>>> import numpy as np
>>> import numpy.linalg as la
>>> np.set_printoptions(precision=1, suppress=True, linewidth=100)
>>> def rd(a):
...     return np.round(a, 1) + 0
... 
>>> Z = np.sign(np.array([[5, 3, 5, 1], [8, 1, 6, 2], [1, 6, 6, 1], [9, 3, 3, 6]]))
>>> B = (np.tril(Z, -1) + np.eye(4)) @ (np.triu(Z, 1) + np.eye(4))
>>> evals = np.array([7, 1, 3, 1])
>>> K = np.rint(B * evals @ la.inv(B)) + 0
>>> K
array([[ 13.,  -8.,   4.,  -2.],
       [ 12.,  -9.,   8.,  -4.],
       [ 12., -12.,  13.,  -6.],
       [ 12., -12.,  12.,  -5.]])
>>> th = np.radians(90)
>>> Rm = np.eye(4)
>>> Rm[2, 2] = Rm[1, 1] = np.cos(th)
>>> Rm[2, 1], Rm[1, 2] = -np.sin(th), np.sin(th)
>>> rd(Rm)
array([[ 1.,  0.,  0.,  0.],
       [ 0.,  0.,  1.,  0.],
       [ 0., -1.,  0.,  0.],
       [ 0.,  0.,  0.,  1.]])
>>> B = K @ Rm.T
>>> rd(la.det(Rm)), np.trace(Rm)
(np.float64(1.0), np.float64(2.0))
>>> B = la.inv(K)
>>> rd(K @ B)
array([[1., 0., 0., 0.],
       [0., 1., 0., 0.],
       [0., 0., 1., 0.],
       [0., 0., 0., 1.]])
>>> rd(la.det(K) * la.det(B))
np.float64(1.0)
>>> rd(la.inv(B))
array([[ 13.,  -8.,   4.,  -2.],
       [ 12.,  -9.,   8.,  -4.],
       [ 12., -12.,  13.,  -6.],
       [ 12., -12.,  12.,  -5.]])
>>> (np.abs(B) > 1e-9).astype(int)
array([[1, 1, 1, 1],
       [1, 1, 1, 1],
       [1, 1, 1, 1],
       [1, 1, 1, 1]])
>>> rd(la.slogdet(K)[0])
np.float64(1.0)
>>> x0 = np.array([-3, -1, 2, 2])
>>> K @ (2 * x0)
array([-54., -38., -20., -20.])
>>> K @ x0
array([-27., -19., -10., -10.])
>>> (K @ x0).argmax()
np.int64(2)
>>> la.norm(K @ x0) <= la.norm(K, 2) * la.norm(x0) + 1e-9
np.True_
>>> np.einsum("ij,j->i", K, x0)
array([-27., -19., -10., -10.])
>>> C2 = K.T @ K
>>> np.trace(C2), (K ** 2).sum()
(np.float64(1508.0), np.float64(1508.0))
>>> np.diag(C2)
array([601., 433., 393.,  81.])
>>> rd(la.eigvalsh(C2)[::-1])
array([1466.9,   40.4,    0.6,    0. ])
>>> (K @ K.T).shape
(4, 4)
>>> C2
array([[ 601., -500.,  448., -206.],
       [-500.,  433., -404.,  184.],
       [ 448., -404.,  393., -178.],
       [-206.,  184., -178.,   81.]])
>>> rd(la.svd(K, compute_uv=False) ** 2)
array([1466.9,   40.4,    0.6,    0. ])
>>> mat = np.load("arr.npy")
>>> rd(mat)
array([[-0.1, -0.1,  0. ,  0.2, -0.4, -0.6, -0.1, -0.2, -0.4,  0.4],
       [-0.5, -0.6,  0.2, -0.1,  0.1,  0.1, -0.5,  0.3, -0.1,  0.1],
       [-0.2,  0.3, -0.7, -0.3,  0. ,  0.1, -0.4, -0.1, -0.1,  0.1],
       [ 0.4,  0. ,  0.4, -0.6, -0.2,  0.2, -0.2, -0.3, -0.1,  0.2],
       [ 0.2, -0.1, -0.2,  0.2, -0.8,  0.2, -0.2,  0.1,  0.2, -0.4],
       [-0.3,  0.1,  0. , -0.6, -0.1, -0.5,  0.1,  0.2,  0. , -0.5],
       [-0.1, -0.3,  0. ,  0.1,  0.1, -0.1, -0.2, -0.8,  0.3, -0.3],
       [-0.5, -0.1,  0. , -0.1, -0.3,  0.4,  0.6, -0.2,  0. ,  0.2],
       [ 0.2, -0.3, -0.2,  0.1,  0.2,  0.1,  0.2, -0.1, -0.8, -0.4],
       [ 0.4, -0.6, -0.4, -0.3,  0.1, -0.2,  0.3,  0.1,  0.3,  0.3]])
>>> rng = np.random.default_rng(902)
>>> idx = rng.permutation(4)
>>> idx
array([0, 3, 2, 1])
>>> B = K[idx][:, idx]
>>> np.trace(B)
np.float64(12.0)
>>> np.diag(B)
array([13., -5., 13., -9.])
>>> rd(la.det(B)), rd(la.det(K[idx]))
(np.float64(21.0), np.float64(-21.0))
>>> np.allclose(B, K)
False
>>> rd(np.sort(np.abs(la.eigvals(B))))
array([1., 1., 3., 7.])
>>> x0 = np.array([3, 5, 1, 0, 4, 1, 4, 2, 3, 5])
>>> rd((mat * x0).sum(axis=1))
array([-2.7, -4.7, -1. ,  0.1, -5.1, -3.3, -4.3,  0.4, -4.3,  1.4])
>>> rd(mat @ x0)
array([-2.7, -4.7, -1. ,  0.1, -5.1, -3.3, -4.3,  0.4, -4.3,  1.4])
>>> rd(mat @ np.eye(10)[4])
array([-0.4,  0.1,  0. , -0.2, -0.8, -0.1,  0.1, -0.3,  0.2,  0.1])
>>> rd(mat @ np.ones(10))
array([-1.3, -0.9, -1.3, -0.3, -0.8, -1.6, -1.2,  0. , -1.1, -0.1])
>>> rd(np.einsum("ij,j->i", mat, x0))
array([-2.7, -4.7, -1. ,  0.1, -5.1, -3.3, -4.3,  0.4, -4.3,  1.4])
>>> rd(mat.sum(axis=0))
array([-0.7, -1.7, -0.9, -1.5, -1.4, -0.1, -0.3, -1. , -0.7, -0.2])
>>> np.count_nonzero(mat)
np.int64(100)
>>> rd(la.svd(mat, compute_uv=False))
array([1., 1., 1., 1., 1., 1., 1., 1., 1., 1.])
>>> rd(mat.mean(axis=0))
array([-0.1, -0.2, -0.1, -0.1, -0.1,  0. ,  0. , -0.1, -0.1,  0. ])
>>> rd(la.norm(mat))
np.float64(3.2)
